In [1]: import numpy as np

In [2]: import numpy.linalg as la

In [3]: np.set_printoptions(suppress=True, linewidth=200)

In [4]: def tidy(a):
   ...:     return np.round(a, 2) + 0
   ...: 

In [5]: other = np.array([[1, 2], [1, -5]])

In [6]: F = np.kron(np.eye(2, dtype=int), other)

In [7]: print(F)
[[ 1  2  0  0]
 [ 1 -5  0  0]
 [ 0  0  1  2]
 [ 0  0  1 -5]]

In [8]: # 2 groups of indices that never mix

In [9]: other = F / np.sqrt((F ** 2).mean(axis=1, keepdims=True))

In [10]: print(tidy(la.norm(other, axis=1)))
[2. 2. 2. 2.]

In [11]: print(F - F.mean(axis=1, keepdims=True))
[[ 0.25  1.25 -0.75 -0.75]
 [ 2.   -4.    1.    1.  ]
 [-0.75 -0.75  0.25  1.25]
 [ 1.    1.    2.   -4.  ]]

In [12]: print(la.matrix_rank(other) == la.matrix_rank(F))
True

In [13]: other = np.array([[0, 1], [2, 3], [1, 3], [3, 2]])

In [14]: print(np.einsum("ij->j", F))
[ 2 -3  2 -3]

In [15]: print(np.einsum("ik,kj->ji", F, other))
[[  4 -10   7 -14]
 [  7 -14   7  -7]]

In [16]: print(la.matrix_rank(F @ other))
2

In [17]: Uu, sigma, Vh = la.svd(F, full_matrices=False)

In [18]: print(Uu.shape, sigma.shape, Vh.shape)
(4, 4) (4,) (4, 4)

In [19]: print(tidy(Uu.T @ F @ Vh.T))
[[5.42 0.   0.   0.  ]
 [0.   5.42 0.   0.  ]
 [0.   0.   1.29 0.  ]
 [0.   0.   0.   1.29]]

In [20]: print((sigma > 1e-8).sum())
4

In [21]: print(tidy(Uu.T @ Uu))
[[1. 0. 0. 0.]
 [0. 1. 0. 0.]
 [0. 0. 1. 0.]
 [0. 0. 0. 1.]]

In [22]: print(tidy(np.cumsum(sigma ** 2) / np.sum(sigma ** 2)))
[0.47 0.95 0.97 1.  ]

In [23]: print(tidy(np.sqrt((sigma ** 2).sum())), tidy(la.norm(F)))
7.87 7.87

In [24]: print(tidy(sigma / sigma[0]))
[1.   1.   0.24 0.24]
